$ python -q
>>> import numpy as np
>>> import numpy.linalg as la
>>> np.set_printoptions(precision=1, suppress=True, linewidth=100, floatmode="fixed")
>>> arr = np.load("x.npy")
>>> arr
array([[0, 0, 0],
       [0, 1, 0],
       [0, 0, 0],
       [0, 3, 2]])
>>> left, sig, VT = la.svd(arr)
>>> V = VT[:(sig > 1e-8).sum()]
>>> rng = np.random.default_rng(99)
>>> x = arr[0] + 4 * arr[3] + rng.integers(2) * np.eye(3)[1]
>>> x
array([ 0.0, 13.0,  8.0])
>>> print(np.round(V.T @ V, 1) + 0)
[[0.0 0.0 0.0]
 [0.0 1.0 0.0]
 [0.0 0.0 1.0]]
>>> np.allclose(V.T @ V @ x, x)
True
>>> rank = la.matrix_rank(arr)
>>> rank
np.int64(2)
>>> N = la.svd(arr)[2][rank:].T
>>> print(N[:, 0] / N[np.abs(N[:, 0]).round(6).argmax(), 0])
[1.0 0.0 0.0]
>>> N @ N.T
array([[1.0, 0.0, 0.0],
       [0.0, 0.0, 0.0],
       [0.0, 0.0, 0.0]])
>>> arr @ N
array([[0.0],
       [0.0],
       [0.0],
       [0.0]])
>>> [int(la.matrix_rank(arr[:i])) for i in range(1, len(arr) + 1)]
[0, 1, 1, 2]
>>> np.allclose(arr @ N, 0)
True
>>> W0 = np.array([[3, 1, 0, 0], [-5, 1, 0, 0], [0, 0, 3, 1], [0, 0, -5, 1]])
>>> th = np.radians(30)
>>> Rm = np.eye(4)
>>> Rm[0, 0] = Rm[2, 2] = np.cos(th)
>>> Rm[0, 2], Rm[2, 0] = -np.sin(th), np.sin(th)
>>> print(Rm)
[[ 0.9  0.0 -0.5  0.0]
 [ 0.0  1.0  0.0  0.0]
 [ 0.5  0.0  0.9  0.0]
 [ 0.0  0.0  0.0  1.0]]
>>> Y = W0 @ Rm.T
>>> np.abs(Y - W0).max(axis=0)
array([2.5, 0.0, 2.5, 0.0])
>>> np.allclose(la.norm(W0, axis=1), la.norm(Y, axis=1))
True
>>> la.svd(W0, compute_uv=False), la.svd(Y, compute_uv=False)
(array([5.8, 5.8, 1.4, 1.4]), array([5.8, 5.8, 1.4, 1.4]))
>>> np.allclose(W0 @ W0.T, Y @ Y.T)
True
>>> np.round(Rm @ Rm.T, 1) + 0
array([[1.0, 0.0, 0.0, 0.0],
       [0.0, 1.0, 0.0, 0.0],
       [0.0, 0.0, 1.0, 0.0],
       [0.0, 0.0, 0.0, 1.0]])
>>> np.round(Rm.T @ Rm, 1) + 0
array([[1.0, 0.0, 0.0, 0.0],
       [0.0, 1.0, 0.0, 0.0],
       [0.0, 0.0, 1.0, 0.0],
       [0.0, 0.0, 0.0, 1.0]])
>>> la.norm(Rm, axis=0)
array([1.0, 1.0, 1.0, 1.0])
>>> u = np.array([-2, 1, -2, 2])
>>> Y = W0 + np.outer(u, np.eye(4)[2])
>>> np.round(la.det(Y) / la.det(W0), 1), round(float(1 + la.solve(W0, u)[2]), 1)
(np.float64(0.5), 0.5)
>>> la.matrix_rank(Y - W0)
np.int64(1)
>>> W0.ravel(order="F")
array([ 3, -5,  0,  0,  1,  1,  0,  0,  0,  0,  3, -5,  0,  0,  1,  1])
>>> W0.reshape(-1, 2)
array([[ 3,  1],
       [ 0,  0],
       [-5,  1],
       [ 0,  0],
       [ 0,  0],
       [ 3,  1],
       [ 0,  0],
       [-5,  1]])
>>> T = W0.reshape(4, 2, -1)
>>> np.einsum("ihd,jhd->hij", T, T).shape
(2, 4, 4)
>>> T.transpose(1, 0, 2)
array([[[ 3,  1],
        [-5,  1],
        [ 0,  0],
        [ 0,  0]],

       [[ 0,  0],
        [ 0,  0],
        [ 3,  1],
        [-5,  1]]])
>>> np.swapaxes(T, 1, 2)[1]
array([[-5,  0],
       [ 1,  0]])
>>> F = np.load("mat.npy")
>>> print(F)
[[ 4  2  0  1]
 [-5 -4  1 -1]
 [-2  5 -4  4]
 [-5 -4  1 -1]]
>>> left, sig, VT = la.svd(F)
>>> V = VT[:(sig > 1e-8).sum()]
>>> x = F[1] + 5 * F[0] + rng.integers(2) * np.eye(4)[2]
>>> x
array([15.0,  6.0,  2.0,  4.0])
>>> np.diag(V.T @ V)
array([0.9, 0.7, 0.4, 1.0])
>>> la.matrix_rank(np.vstack([F, x]))
np.int64(4)
>>> np.round(V.T @ V, 1) + 0
array([[ 0.9,  0.1,  0.2,  0.0],
       [ 0.1,  0.7, -0.4,  0.0],
       [ 0.2, -0.4,  0.4,  0.0],
       [ 0.0,  0.0,  0.0,  1.0]])
>>> E = np.loadtxt("w.csv", delimiter=",")
>>> E
array([[ 0.4,  0.4,  0.2,  0.3],
       [ 0.4,  0.8, -0.1, -0.1],
       [ 0.2, -0.1,  1.0, -0.1],
       [ 0.3, -0.1, -0.1,  0.9]])
>>> left, sig, VT = la.svd(E)
>>> V = VT[:(sig > 1e-8).sum()]
>>> x = E[2] + 3 * E[1] + rng.integers(2) * np.eye(4)[1]
>>> x
array([ 1.3,  3.3,  0.7, -0.5])
>>> np.diag(V.T @ V)
array([0.4, 0.8, 1.0, 0.9])
>>> V.T @ V
array([[ 0.4,  0.4,  0.2,  0.3],
       [ 0.4,  0.8, -0.1, -0.1],
       [ 0.2, -0.1,  1.0, -0.1],
       [ 0.3, -0.1, -0.1,  0.9]])
>>> print(la.matrix_rank(np.vstack([E, x])))
4
>>> np.allclose(V.T @ V @ x, x)
False
>>> evals, V = la.eigh(E)
>>> print((evals > 1e-8).sum(), (evals < -1e-8).sum())
3 0
>>> evals.round(1) + 0
array([0.0, 1.0, 1.0, 1.0])
>>> evals.sum(), round(float(np.trace(E)), 1)
(np.float64(3.0), 3.0)
>>> np.round(V.T @ E @ V, 1) + 0
array([[0.0, 0.0, 0.0, 0.0],
       [0.0, 1.0, 0.0, 0.0],
       [0.0, 0.0, 1.0, 0.0],
       [0.0, 0.0, 0.0, 1.0]])
>>> np.round(la.svd(E, compute_uv=False), 1) + 0
array([1.0, 1.0, 1.0, 0.0])
